% ipython --no-banner

In [1]: import numpy as np

In [2]: from numpy import linalg as LA

In [3]: np.set_printoptions(precision=3, suppress=True, linewidth=120, floatmode="fixed")

In [4]: rd = lambda a: np.round(a, 3) + 0

In [5]: data = np.load("sample11.npy")

In [6]: print(rd(data))
[[0.082 0.049 0.098 0.082 0.066 0.033 0.131 0.066 0.049 0.082 0.082 0.033 0.066 0.082]
 [0.074 0.037 0.037 0.167 0.111 0.074 0.111 0.074 0.037 0.019 0.037 0.037 0.093 0.093]
 [0.136 0.017 0.119 0.153 0.017 0.034 0.017 0.068 0.153 0.068 0.034 0.051 0.068 0.068]
 [0.094 0.109 0.141 0.094 0.031 0.078 0.031 0.047 0.062 0.125 0.047 0.016 0.047 0.078]
 [0.053 0.035 0.123 0.018 0.088 0.053 0.000 0.158 0.000 0.140 0.035 0.105 0.070 0.123]
 [0.012 0.098 0.061 0.061 0.061 0.098 0.098 0.061 0.049 0.037 0.085 0.085 0.098 0.098]
 [0.018 0.055 0.018 0.109 0.145 0.018 0.127 0.055 0.036 0.036 0.073 0.091 0.109 0.109]
 [0.018 0.070 0.018 0.018 0.140 0.035 0.123 0.175 0.018 0.158 0.018 0.018 0.088 0.105]
 [0.031 0.077 0.031 0.092 0.108 0.046 0.031 0.046 0.154 0.108 0.077 0.138 0.046 0.015]
 [0.033 0.049 0.131 0.148 0.033 0.066 0.016 0.115 0.049 0.098 0.016 0.066 0.066 0.115]
 [0.054 0.095 0.108 0.081 0.095 0.000 0.068 0.108 0.068 0.068 0.108 0.027 0.027 0.095]
 [0.062 0.000 0.108 0.046 0.046 0.092 0.000 0.062 0.015 0.108 0.108 0.138 0.138 0.077]
 [0.024 0.024 0.098 0.049 0.049 0.073 0.049 0.098 0.024 0.000 0.195 0.049 0.220 0.049]
 [0.102 0.102 0.034 0.085 0.068 0.017 0.119 0.051 0.136 0.102 0.017 0.034 0.051 0.085]]

In [7]: blk = np.stack([data, -3 * data, data[::-1]])

In [8]: LA.matrix_rank(blk)
Out[8]: array([14, 14, 14])

In [9]: print(LA.matrix_rank(blk.reshape(3, -1)))
2

In [10]: rd(LA.det(blk))
Out[10]: array([0.000, 0.000, 0.000])

In [11]: M2 = LA.inv(data)

In [12]: rd(LA.cond(data))
Out[12]: np.float64(114.223)

In [13]: rd(LA.det(data) * LA.det(M2))
Out[13]: np.float64(1.0)

In [14]: rng = np.random.default_rng(74542)

In [15]: z = rng.permutation(14)

In [16]: z
Out[16]: array([ 6,  7, 12, 10,  0,  8, 11,  3, 13,  2,  4,  5,  1,  9])

In [17]: M2 = data[z][:, z]

In [18]: rd(np.trace(M2))
Out[18]: np.float64(1.622)

In [19]: f = np.array([0, 2, 1, 2, 0, 0, 2])

In [20]: g = np.array([1, 0, 2, 2, 0, 3, 1, 4, 0, 3, 3, 3, 4])

In [21]: F = np.outer(f, g)

In [22]: print(F)
[[0 0 0 0 0 0 0 0 0 0 0 0 0]
 [2 0 4 4 0 6 2 8 0 6 6 6 8]
 [1 0 2 2 0 3 1 4 0 3 3 3 4]
 [2 0 4 4 0 6 2 8 0 6 6 6 8]
 [0 0 0 0 0 0 0 0 0 0 0 0 0]
 [0 0 0 0 0 0 0 0 0 0 0 0 0]
 [2 0 4 4 0 6 2 8 0 6 6 6 8]]

In [23]: LA.matrix_rank(F, rtol=0.1)
Out[23]: np.int64(1)

In [24]: LA.cond(F) > 100
Out[24]: np.True_

In [25]: W0 = np.load("run5.npy")

In [26]: W0
Out[26]: 
array([[3, 3, 0, 0, 0, 0],
       [3, 1, 0, 0, 0, 0],
       [3, 2, 0, 0, 0, 0],
       [0, 0, 3, 3, 0, 0],
       [0, 0, 3, 1, 0, 0],
       [0, 0, 3, 2, 0, 0],
       [0, 0, 0, 0, 3, 3],
       [0, 0, 0, 0, 3, 1],
       [0, 0, 0, 0, 3, 2]])

In [27]: blk = np.stack([W0, -3 * W0, W0[::-1]])

In [28]: (blk @ W0.T).shape
Out[28]: (3, 9, 9)

In [29]: blk.sum(axis=0)
Out[29]: 
array([[-6, -6,  0,  0,  3,  2],
       [-6, -2,  0,  0,  3,  1],
       [-6, -4,  0,  0,  3,  3],
       [ 0,  0, -3, -4,  0,  0],
       [ 0,  0, -3, -1,  0,  0],
       [ 0,  0, -3, -1,  0,  0],
       [ 3,  2,  0,  0, -6, -6],
       [ 3,  1,  0,  0, -6, -2],
       [ 3,  3,  0,  0, -6, -4]])

In [30]: print(LA.matrix_rank(blk.reshape(3, -1)))
2

In [31]: blk.shape
Out[31]: (3, 9, 6)

In [32]: M2 = np.array([[-3, 3], [3, 0], [1, 0], [-2, 2], [-1, 1], [2, 0]])

In [33]: np.einsum("ik,kj->ij", W0, M2)
Out[33]: 
array([[ 0,  9],
       [-6,  9],
       [-3,  9],
       [-3,  6],
       [ 1,  2],
       [-1,  4],
       [ 3,  3],
       [-1,  3],
       [ 1,  3]])

In [34]: np.einsum("ik,kj->ji", W0, M2)
Out[34]: 
array([[ 0, -6, -3, -3,  1, -1,  3, -1,  1],
       [ 9,  9,  9,  6,  2,  4,  3,  3,  3]])

In [35]: LA.matrix_rank(np.vstack([W0, M2.T]))
Out[35]: np.int64(6)

In [36]: LA.matrix_rank(W0 @ M2)
Out[36]: np.int64(2)

In [37]: M2 = np.c_[W0[:, :2] @ np.array([[2, -1], [2, 1]]), np.array([0, 0, -2, -1, 1, -2, -2, 1, 0])]

In [38]: M2
Out[38]: 
array([[12,  0,  0],
       [ 8, -2,  0],
       [10, -1, -2],
       [ 0,  0, -1],
       [ 0,  0,  1],
       [ 0,  0, -2],
       [ 0,  0, -2],
       [ 0,  0,  1],
       [ 0,  0,  0]])

In [39]: LA.matrix_rank(M2)
Out[39]: np.int64(3)

In [40]: LA.matrix_rank(np.c_[W0, M2])
Out[40]: np.int64(7)

In [41]: rd(LA.lstsq(W0, M2[:, 0])[0])
Out[41]: array([2.000, 2.000, 0.000, 0.000, 0.000, 0.000])

In [42]: X = np.load("arr.npy")

In [43]: X
Out[43]: 
array([[ -3.110,   3.528,  -1.963,  -7.048,   2.626,   6.438,  -0.554,   2.632,  -7.288,   5.486],
       [ -1.164,  -4.901,  -0.702,  -0.441,   1.433,   2.140,  -2.039,   3.391,   3.221,   4.432],
       [ -1.671,  -0.427,  -2.588,  -3.262,   0.877,  -3.827,   0.975,  -1.677,  -0.714,  -1.233],
       [  2.952,   2.293,  -0.587,  -0.533,   3.507,  -6.406,   3.093,   0.671,  -3.563,  -1.649],
       [  2.704,   0.450,   5.623,  -1.553,   3.371,   0.985,   0.195,   5.016,  -0.509,  -1.174],
       [ -1.938,   0.274,  -1.814,   1.315,  -2.843,   3.677,  -1.337,  -2.170,   0.068,   2.637],
       [  0.531,  -3.942,   3.584,   4.307,  -3.366,   3.799,  -1.696,  -2.286,   1.241,   2.075],
       [ -0.052,   5.909,   1.016,   1.388,   1.746,  -4.843,   2.520,  -0.675,   0.093,  -5.156],
       [ -2.488,   1.664,  -1.063,  -2.537,   2.350,   3.623,   1.976,  -0.641,  -7.478,   4.542],
       [  3.587,   5.425,   7.672,   3.547,  -7.174,   6.816,  -0.990,   1.728,   2.536,  -5.453],
       [  2.117,   1.272,  -0.707,   1.033,   2.869,  -4.485,   2.724,   1.560,  -1.138,   0.075],
       [  1.532,   6.298,   4.026,   1.764,  -1.799,   5.407,   1.641,   1.215,  -1.120,  -0.776],
       [ -2.435,  -5.406,  -4.662,  -4.181,  -1.684,   4.798,  -7.863,  -0.687,   1.512,   7.493],
       [ -4.080,  -2.149,  -5.085,   0.477,   0.682,  -5.860,  -0.318,  -4.016,   3.670,  -2.140],
       [ -2.645,  -0.508,  -0.409,   1.119,  -0.026,   0.730,   2.591,  -3.756,   1.102,  -0.919],
       [ -9.117,   4.216, -11.591,  -3.658,   0.364,   4.626,   5.531,  -3.190,  -7.110,   8.134],
       [ -6.535,  -3.200,  -8.400,  -2.003,  -1.553,   3.300,  -3.201,  -0.828,   1.861,   6.441],
       [  5.353,   3.413,   2.179,   3.778,  -2.061,  -9.497,   1.103,   1.274,   3.593,  -7.840],
       [ -1.955,   2.571,  -1.833,  -5.199,   1.248,   6.014,  -0.127,   1.430,  -6.129,   4.549],
       [  2.736,   0.372,   7.293,   4.156,  -5.931,   6.563,  -2.205,   0.305,   2.999,  -2.586],
       [  0.701,   1.592,   1.640,  -2.498,   0.524,   3.739,  -0.192,  -0.704,  -3.135,   1.694],
       [ -6.307,  -4.310,  -7.687,  -3.606,   0.164,   6.015,  -2.897,  -4.145,  -0.853,   7.977],
       [  0.418,   7.358,  -3.122,  -0.243,   8.556,  -1.896,   8.327,  10.247,  -8.097,   5.477],
       [ -2.447,   0.584,   0.374,   2.572,  -2.362,   3.417,   0.358,  -3.876,  -0.111,   0.582],
       [ -0.532,  -1.561,  -1.238,   0.934,   3.744,  -0.890,   2.349,   2.947,  -0.826,   2.416],
       [ -3.880,  -0.308,  -2.527,   1.945,  -5.714,   6.234,  -1.871,  -4.542,   3.410,   0.608],
       [ -5.916,  -7.708,  -7.385,  -0.706,  -0.722,  -0.400,  -3.324,  -5.137,   1.365,   7.666],
       [  1.782,  -2.511,  -2.365,   1.617,   1.923,  -7.363,   2.542,   0.323,  -0.435,   0.056],
       [  3.085,   0.412,   6.344,  10.632,  -6.545,  -0.596,  -0.302,  -3.583,   6.531,  -5.631],
       [ -5.745,   0.056,  -3.949,  -0.833,  -4.287,   9.647,  -2.290,  -4.969,  -1.261,   3.524],
       [  2.700,   3.811,   3.390,   1.135,   3.506,  -8.361,   2.187,   2.186,   2.328,  -7.422],
       [  3.235,   0.543,   1.412,  -0.104,   1.276,  -2.733,   1.351,   4.649,  -0.674,  -1.890]])

In [44]: M2 = X / np.sqrt((X ** 2).mean(axis=1, keepdims=True))

In [45]: LA.matrix_rank(M2) == LA.matrix_rank(X)
Out[45]: np.True_

In [46]: rd(LA.norm(M2, axis=1))
Out[46]: 
array([3.162, 3.162, 3.162, 3.162, 3.162, 3.162, 3.162, 3.162, 3.162, 3.162, 3.162, 3.162, 3.162, 3.162, 3.162, 3.162,
       3.162, 3.162, 3.162, 3.162, 3.162, 3.162, 3.162, 3.162, 3.162, 3.162, 3.162, 3.162, 3.162, 3.162, 3.162, 3.162])

In [47]: arr = np.load("a.npy")

In [48]: arr
Out[48]: 
array([[   1,   -1,    1,   -1],
       [   1,    0,    0,    0],
       [   1,    1,    1,    1],
       [   1,    2,    4,    8],
       [   1,    3,    9,   27],
       [   1,    4,   16,   64],
       [   1,    5,   25,  125],
       [   1,    6,   36,  216],
       [   1,    7,   49,  343],
       [   1,    8,   64,  512],
       [   1,    9,   81,  729],
       [   1,   10,  100, 1000],
       [   1,   11,  121, 1331],
       [   1,   12,  144, 1728]])

In [49]: left, sig, Vt = LA.svd(arr)

In [50]: print(np.argmax(sig[:-1] / (sig[1:] + 1e-6)) + 1)
1

In [51]: M2 = left[:, :1] @ np.diag(sig[:1]) @ Vt[:1]

In [52]: rd(LA.norm(arr - M2) / LA.norm(arr))
Out[52]: np.float64(0.016)

In [53]: LA.matrix_rank(arr, rtol=0.05)
Out[53]: np.int64(1)

In [54]: print(rd(LA.norm(arr - M2, 2)), rd(sig[1]))
41.729 41.729

In [55]: rd(np.abs(arr - M2).max())
Out[55]: np.float64(17.68)

In [56]: K = np.load("dump.npy")

In [57]: K
Out[57]: 
array([[ -2,  -1,  -1,   0,  -2,  -1,   0,   1],
       [-12,  -6,  -6,   0, -12,  -6,   0,   6],
       [-14,  -7,  -7,   0, -14,  -7,   0,   7],
       [-18,  -9,  -9,   0, -18,  -9,   0,   9],
       [-12,  -6,  -6,   0, -12,  -6,   0,   6],
       [ -8,  -4,  -4,   0,  -8,  -4,   0,   4],
       [  0,   0,   0,   0,   0,   0,   0,   0],
       [-10,  -5,  -5,   0, -10,  -5,   0,   5],
       [-12,  -6,  -6,   0, -12,  -6,   0,   6],
       [-18,  -9,  -9,   0, -18,  -9,   0,   9],
       [  0,   0,   0,   0,   0,   0,   0,   0],
       [-12,  -6,  -6,   0, -12,  -6,   0,   6],
       [-12,  -6,  -6,   0, -12,  -6,   0,   6],
       [-16,  -8,  -8,   0, -16,  -8,   0,   8],
       [ -2,  -1,  -1,   0,  -2,  -1,   0,   1],
       [ -2,  -1,  -1,   0,  -2,  -1,   0,   1]])

In [58]: LA.cond(K) > 100
Out[58]: np.True_

In [59]: rd(LA.norm(K, 2) / LA.norm(K))
Out[59]: np.float64(1.0)

In [60]: left, sig, Vt = LA.svd(K)

In [61]: evecs = Vt[:(sig > 1e-8).sum()]

In [62]: x0 = K[1] + 4 * K[8] + rng.integers(2) * np.eye(8)[4]

In [63]: x0
Out[63]: array([-60.000, -30.000, -30.000,   0.000, -59.000, -30.000,   0.000,  30.000])

In [64]: print(LA.matrix_rank(np.vstack([K, x0])))
2

In [65]: left, sig, Vt = LA.svd(K)

In [66]: np.argmax(sig[:-1] / (sig[1:] + 1e-6)) + 1
Out[66]: np.int64(1)

In [67]: M2 = left[:, :1] @ np.diag(sig[:1]) @ Vt[:1]

In [68]: print(rd(M2))
[[ -2.000  -1.000  -1.000   0.000  -2.000  -1.000   0.000   1.000]
 [-12.000  -6.000  -6.000   0.000 -12.000  -6.000   0.000   6.000]
 [-14.000  -7.000  -7.000   0.000 -14.000  -7.000   0.000   7.000]
 [-18.000  -9.000  -9.000   0.000 -18.000  -9.000   0.000   9.000]
 [-12.000  -6.000  -6.000   0.000 -12.000  -6.000   0.000   6.000]
 [ -8.000  -4.000  -4.000   0.000  -8.000  -4.000   0.000   4.000]
 [  0.000   0.000   0.000   0.000   0.000   0.000   0.000   0.000]
 [-10.000  -5.000  -5.000   0.000 -10.000  -5.000   0.000   5.000]
 [-12.000  -6.000  -6.000   0.000 -12.000  -6.000   0.000   6.000]
 [-18.000  -9.000  -9.000   0.000 -18.000  -9.000   0.000   9.000]
 [  0.000   0.000   0.000   0.000   0.000   0.000   0.000   0.000]
 [-12.000  -6.000  -6.000   0.000 -12.000  -6.000   0.000   6.000]
 [-12.000  -6.000  -6.000   0.000 -12.000  -6.000   0.000   6.000]
 [-16.000  -8.000  -8.000   0.000 -16.000  -8.000   0.000   8.000]
 [ -2.000  -1.000  -1.000   0.000  -2.000  -1.000   0.000   1.000]
 [ -2.000  -1.000  -1.000   0.000  -2.000  -1.000   0.000   1.000]]

In [69]: print(LA.matrix_rank(K, rtol=0.05))
1

In [70]: np.abs(np.diag(LA.qr(K)[1])) > 1e-9
Out[70]: array([ True, False, False, False, False, False, False, False])

In [71]: print(np.allclose(K[:-1].T @ LA.lstsq(K[:-1].T, K[-1])[0], K[-1]))
True

In [72]: np.unique(K.round(6), axis=0).shape
Out[72]: (8, 8)

In [73]: m1 = np.load("test7.npy")

In [74]: m1
Out[74]: 
array([[ 13.423, -19.816,   8.157],
       [  0.044,  -0.020,  -0.099],
       [  9.007, -13.209,   5.347],
       [  8.994, -13.268,   5.402],
       [ 13.467, -19.802,   8.111],
       [  9.098, -13.204,   5.362],
       [  6.049,  -8.825,   3.571],
       [  3.032,  -4.324,   1.812],
       [  8.935, -13.194,   5.369],
       [  7.562, -10.940,   4.417],
       [  4.429,  -6.596,   2.670],
       [ 13.562, -19.780,   8.097],
       [  2.999,  -4.469,   1.757],
       [  7.486, -10.977,   4.572],
       [  1.526,  -2.171,   0.868],
       [  7.464, -10.934,   4.439],
       [  7.527, -11.018,   4.468],
       [  7.478, -11.010,   4.441],
       [  4.505,  -6.611,   2.707],
       [ 13.529, -19.777,   8.191],
       [  8.980, -13.196,   5.409],
       [  8.972, -13.195,   5.483],
       [  1.582,  -2.220,   0.842],
       [  7.481, -11.068,   4.513],
       [ 11.998, -17.591,   7.139],
       [  1.515,  -2.145,   0.865],
       [  4.504,  -6.555,   2.750],
       [  8.950, -13.234,   5.455],
       [  5.996,  -8.788,   3.577],
       [  1.477,  -2.249,   1.008],
       [  3.009,  -4.426,   1.800],
       [  9.067, -13.171,   5.443],
       [  1.474,  -2.230,   0.998],
       [  0.010,   0.046,   0.028],
       [ -0.135,   0.010,  -0.103],
       [ 10.523, -15.369,   6.266],
       [  8.982, -13.241,   5.347],
       [  5.968,  -8.855,   3.586],
       [ 10.500, -15.395,   6.269],
       [  1.477,  -2.202,   0.935],
       [  1.539,  -2.220,   0.869],
       [ 10.516, -15.442,   6.314],
       [ -0.018,   0.012,  -0.049],
       [ 10.514, -15.414,   6.278],
       [ 12.022, -17.603,   7.243]])

In [75]: hat = m1 @ LA.solve(m1.T @ m1, m1.T)

In [76]: np.allclose(hat @ hat, hat)
Out[76]: True

In [77]: print(rd(np.trace(hat)))
3.0
